In [1]: import numpy as np

In [2]: from numpy import linalg as LA

In [3]: np.set_printoptions(suppress=True, linewidth=120)

In [4]: arr = np.load("data.npy")

In [5]: arr
Out[5]: 
array([[0, 1, 0, 0, 1],
       [1, 0, 0, 0, 1],
       [0, 0, 0, 1, 1],
       [0, 0, 1, 0, 1],
       [1, 1, 1, 1, 0]])

In [6]: # equal to its transpose

In [7]: [round(float(LA.det(arr[:i, :i])), 2) + 0 for i in range(1, 6)]
Out[7]: [0.0, -1.0, 0.0, 1.0, -4.0]

In [8]: w, evecs = LA.eigh(arr)

In [9]: x = np.array([4, 1, -5, -4, -3])

In [10]: np.round(evecs * np.abs(w) @ evecs.T, 3)
Out[10]: 
array([[1.296, 0.296, 0.296, 0.296, 0.243],
       [0.296, 1.296, 0.296, 0.296, 0.243],
       [0.296, 0.296, 1.296, 0.296, 0.243],
       [0.296, 0.296, 0.296, 1.296, 0.243],
       [0.243, 0.243, 0.243, 0.243, 1.94 ]])

In [11]: x @ arr @ x
Out[11]: np.int64(72)

In [12]: (np.sign(evecs[:, -1].round(6)) == np.sign(evecs[0, -1].round(6))).astype(int)
Out[12]: array([1, 1, 1, 1, 1])

In [13]: out = np.array([[-2, 2], [-2, 0], [2, -1], [-1, 2], [1, 1]])

In [14]: np.einsum("ij->j", arr)
Out[14]: array([2, 2, 2, 2, 4])

In [15]: np.einsum("ik,kj->ij", arr, out)
Out[15]: 
array([[-1,  1],
       [-1,  3],
       [ 0,  3],
       [ 3,  0],
       [-3,  3]])

In [16]: LA.matrix_rank(arr @ out)
Out[16]: np.int64(2)

In [17]: gram = arr.T @ arr

In [18]: np.trace(gram), (arr ** 2).sum()
Out[18]: (np.int64(12), np.int64(12))

In [19]: (arr @ arr.T).shape
Out[19]: (5, 5)

In [20]: out = LA.inv(arr)

In [21]: (np.abs(out) > 1e-9).astype(int)
Out[21]: 
array([[1, 1, 1, 1, 1],
       [1, 1, 1, 1, 1],
       [1, 1, 1, 1, 1],
       [1, 1, 1, 1, 1],
       [1, 1, 1, 1, 1]])

In [22]: arr @ out
Out[22]: 
array([[1., 0., 0., 0., 0.],
       [0., 1., 0., 0., 0.],
       [0., 0., 1., 0., 0.],
       [0., 0., 0., 1., 0.],
       [0., 0., 0., 0., 1.]])

In [23]: np.round(LA.slogdet(arr)[0], 3)
Out[23]: np.float64(-1.0)

In [24]: np.round(LA.det(arr) * LA.det(out), 3)
Out[24]: np.float64(1.0)
